$ python3 -q
>>> import numpy as np
>>> import numpy.linalg as la
>>> np.set_printoptions(precision=3, suppress=True, linewidth=120, sign=" ")
>>> E = np.load("data.npy")
>>> E
array([[ 2,  2,  2,  3,  1,  3],
       [ 2,  4,  2,  4,  2,  3],
       [ 2,  2,  2,  4,  4,  3],
       [ 3,  4,  4,  4,  1,  0],
       [ 1,  2,  4,  1,  6,  2],
       [ 3,  3,  3,  0,  2,  4]])
>>> # symmetric, so the eigenvalues are real
>>> la.matrix_power(E, 3)
array([[ 444,  586,  566,  566,  530,  507],
       [ 586,  780,  754,  757,  709,  663],
       [ 566,  754,  752,  735,  753,  665],
       [ 566,  757,  735,  734,  649,  589],
       [ 530,  709,  753,  649,  792,  639],
       [ 507,  663,  665,  589,  639,  600]])
>>> np.trace(E)
np.int64(22)
>>> E @ E
array([[ 31,  39,  37,  35,  29,  32],
       [ 39,  53,  49,  48,  40,  40],
       [ 37,  49,  53,  42,  48,  38],
       [ 35,  48,  42,  58,  37,  35],
       [ 29,  40,  48,  37,  62,  41],
       [ 32,  40,  38,  35,  41,  47]])
>>> assert E == E.T
Traceback (most recent call last):
  File "<python-input-9>", line 1, in <module>
    assert E == E.T
           ^^^^^^^^
ValueError: The truth value of an array with more than one element is ambiguous. Use a.any() or a.all()
>>> np.round(la.det(E), 3)
np.float64(788.0)
>>> np.sort(np.abs(la.eigvals(E)))
array([  0.634,   1.202,   3.343,   3.734,   5.245,  15.796])
>>> (E + E.T) / 2
array([[ 2.,  2.,  2.,  3.,  1.,  3.],
       [ 2.,  4.,  2.,  4.,  2.,  3.],
       [ 2.,  2.,  2.,  4.,  4.,  3.],
       [ 3.,  4.,  4.,  4.,  1.,  0.],
       [ 1.,  2.,  4.,  1.,  6.,  2.],
       [ 3.,  3.,  3.,  0.,  2.,  4.]])
>>> vals, vecs = la.eigvalsh(E)
Traceback (most recent call last):
  File "<python-input-13>", line 1, in <module>
    vals, vecs = la.eigvalsh(E)
    ^^^^^^^^^^
ValueError: too many values to unpack (expected 2)
>>> vals, vecs = la.eigh(E)
>>> (vals > 1e-8).sum(), (vals < -1e-8).sum()
(np.int64(4), np.int64(2))
>>> np.round(vecs.T @ vecs, 3) + 0
array([[ 1.,  0.,  0.,  0.,  0.,  0.],
       [ 0.,  1.,  0.,  0.,  0.,  0.],
       [ 0.,  0.,  1.,  0.,  0.,  0.],
       [ 0.,  0.,  0.,  1.,  0.,  0.],
       [ 0.,  0.,  0.,  0.,  1.,  0.],
       [ 0.,  0.,  0.,  0.,  0.,  1.]])
>>> np.abs(vecs[:, -1])
array([ 0.333,  0.442,  0.44 ,  0.419,  0.424,  0.381])
>>> np.round(vals.sum(), 3), np.trace(E)
(np.float64(22.0), np.int64(22))
>>> np.abs(vecs[:, -1]).round(6).argmax()
np.int64(1)
>>> vals
array([-3.343, -0.634,  1.202,  3.734,  5.245, 15.796])
>>> np.round(vecs.T @ E @ vecs, 3) + 0
array([[-3.343,  0.   ,  0.   ,  0.   ,  0.   ,  0.   ],
       [ 0.   , -0.634,  0.   ,  0.   ,  0.   ,  0.   ],
       [ 0.   ,  0.   ,  1.202,  0.   ,  0.   ,  0.   ],
       [ 0.   ,  0.   ,  0.   ,  3.734,  0.   ,  0.   ],
       [ 0.   ,  0.   ,  0.   ,  0.   ,  5.245,  0.   ],
       [ 0.   ,  0.   ,  0.   ,  0.   ,  0.   , 15.796]])
>>> B = E / la.norm(E, axis=1, keepdims=True)
>>> gram = B @ B.T
>>> (np.abs(gram) > 0.9).astype(int)
array([[ 1,  1,  1,  0,  0,  0],
       [ 1,  1,  1,  0,  0,  0],
       [ 1,  1,  1,  0,  0,  0],
       [ 0,  0,  0,  1,  0,  0],
       [ 0,  0,  0,  0,  1,  0],
       [ 0,  0,  0,  0,  0,  1]])
>>> gram[2]
array([ 0.913,  0.925,  1.   ,  0.758,  0.837,  0.761])
>>> gram
array([[ 1.   ,  0.962,  0.913,  0.825,  0.661,  0.838],
       [ 0.962,  1.   ,  0.925,  0.866,  0.698,  0.801],
       [ 0.913,  0.925,  1.   ,  0.758,  0.837,  0.761],
       [ 0.825,  0.866,  0.758,  1.   ,  0.617,  0.67 ],
       [ 0.661,  0.698,  0.837,  0.617,  1.   ,  0.76 ],
       [ 0.838,  0.801,  0.761,  0.67 ,  0.76 ,  1.   ]])
>>> np.argwhere(np.triu(np.abs(gram) > 0.95, 1))
array([[ 0,  1]])
>>> rng = np.random.default_rng(119)
>>> labels = rng.permutation(6)
>>> labels
array([ 4,  5,  1,  3,  2,  0])
>>> B = gram[labels][:, labels]
>>> np.sort(np.abs(la.eigvals(B)))
array([ 0.009,  0.031,  0.215,  0.281,  0.484,  4.979])
>>> np.allclose(B, gram)
False
>>> np.trace(B)
np.float64(6.0)
>>> np.round(la.det(B), 3), round(la.det(gram[labels]), 3)
(np.float64(0.0), np.float64(0.0))
>>> arr = np.array([[-6, 3, -6, 3, -6, 3],
...     [-7, 5, -7, 5, -7, 5],
...     [-9, 2, -9, 2, -9, 2],
...     [-6, 3, -6, 3, -6, 3],
...     [-7, 5, -7, 5, -7, 5],
...     [-9, 2, -9, 2, -9, 2]])
>>> f, g = arr[4], arr[2]
>>> f @ g
np.int64(219)
>>> p = (f @ g) / (f @ f) * f
>>> np.round(la.norm(f + g) ** 2 + la.norm(f - g) ** 2, 3)
np.float64(954.0)
>>> g - p
array([-2.095, -2.932, -2.095, -2.932, -2.095, -2.932])
>>> np.round(la.det(arr), 3)
np.float64(0.0)
>>> arr @ arr
array([[ 66, -30,  66, -30,  66, -30],
       [ 44, -20,  44, -20,  44, -20],
       [154, -70, 154, -70, 154, -70],
       [ 66, -30,  66, -30,  66, -30],
       [ 44, -20,  44, -20,  44, -20],
       [154, -70, 154, -70, 154, -70]])
>>> np.all(la.eigvalsh(E) > 0)
np.False_
>>> round(float(la.eigvalsh(E).min()), 3)
-3.343
>>> feats = np.array([[-1, 0, 3, 0, 2, 0, 2],
...     [0, -1, 0, 3, 0, 2, 0],
...     [3, 0, -1, 0, 3, 0, 2],
...     [0, 3, 0, -1, 0, 3, 0],
...     [2, 0, 3, 0, -1, 0, 3],
...     [0, 2, 0, 3, 0, -1, 0],
...     [2, 0, 2, 0, 3, 0, -1]])
>>> # equal to its transpose
>>> vals, vecs = la.eigvalsh(feats)
Traceback (most recent call last):
  File "<python-input-48>", line 1, in <module>
    vals, vecs = la.eigvalsh(feats)
    ^^^^^^^^^^
ValueError: too many values to unpack (expected 2)
>>> vals, vecs = la.eigh(feats)
>>> la.eigvalsh(feats + 4 * np.eye(7))
array([-0.618, -0.359,  0.475,  1.   ,  1.618,  8.359, 10.525])
>>> np.round(np.abs(vecs[:, -1]), 3) + 0
array([ 0.474,  0.   ,  0.524,  0.   ,  0.524,  0.   ,  0.474])
>>> vals.sum(), np.trace(feats)
(np.float64(-7.0), np.int64(-7))
>>> (vals > 1e-8).sum(), (vals < -1e-8).sum()
(np.int64(2), np.int64(5))
>>> np.round(vecs.T @ vecs, 3) + 0
array([[ 1.,  0.,  0.,  0.,  0.,  0.,  0.],
       [ 0.,  1.,  0.,  0.,  0.,  0.,  0.],
       [ 0.,  0.,  1.,  0.,  0.,  0.,  0.],
       [ 0.,  0.,  0.,  1.,  0.,  0.,  0.],
       [ 0.,  0.,  0.,  0.,  1.,  0.,  0.],
       [ 0.,  0.,  0.,  0.,  0.,  1.,  0.],
       [ 0.,  0.,  0.,  0.,  0.,  0.,  1.]])
>>> np.abs(vecs[:, -1]).round(6).argmax()
np.int64(2)
>>> vals
array([-4.618, -4.359, -3.525, -3.   , -2.382,  4.359,  6.525])
>>> la.eigvalsh(feats @ feats)
array([  5.674,   9.   ,  12.425,  19.   ,  19.   ,  21.326,  42.575])
>>> np.unique(vals.round(6) + 0, return_counts=True)[1]
array([ 1,  1,  1,  1,  1,  1,  1])
>>> la.svd(feats, compute_uv=False)
array([ 6.525,  4.618,  4.359,  4.359,  3.525,  3.   ,  2.382])
>>> np.round(la.norm(feats[1] - feats[3]), 3)
np.float64(5.745)
>>> round(float(la.norm(feats, "nuc")), 3)
28.768
>>> F = np.array([[8.0, 0.0, 0.0, 0.0],
...     [0.0, -5.0, -8.0, 8.0],
...     [13.0, 0.0, -21.0, 16.0],
...     [13.0, 0.0, -24.0, 19.0]])
>>> hat = np.triu(np.array([[5, 4, -2, -8], [-8, 4, 5, 5], [6, 6, 9, 2], [7, 8, -1, -9]]), 1) + np.eye(4)
>>> B = hat @ F @ la.inv(hat)
>>> la.matrix_rank(B)
np.int64(4)
>>> hat @ F - F @ hat
array([[-130.,  -52.,  218.,  -88.],
       [ 130.,    0., -200.,  216.],
       [  26.,  -52.,  -22.,  184.],
       [   0.,  -52.,   26.,  152.]])
>>> round(la.det(B), 3)
np.float64(600.0)
>>> np.trace(B), np.trace(F)
(np.float64(1.0), np.float64(1.0))
>>> round(float(la.norm(F, 2) / la.norm(F)), 3)
0.977
>>> np.argsort(-la.norm(F, axis=0).round(6), kind="stable")[:3]
array([ 2,  3,  0])
>>> [round(float(x), 3) for x in la.svd(F, compute_uv=False)[:3]]
[45.688, 9.23, 4.03]
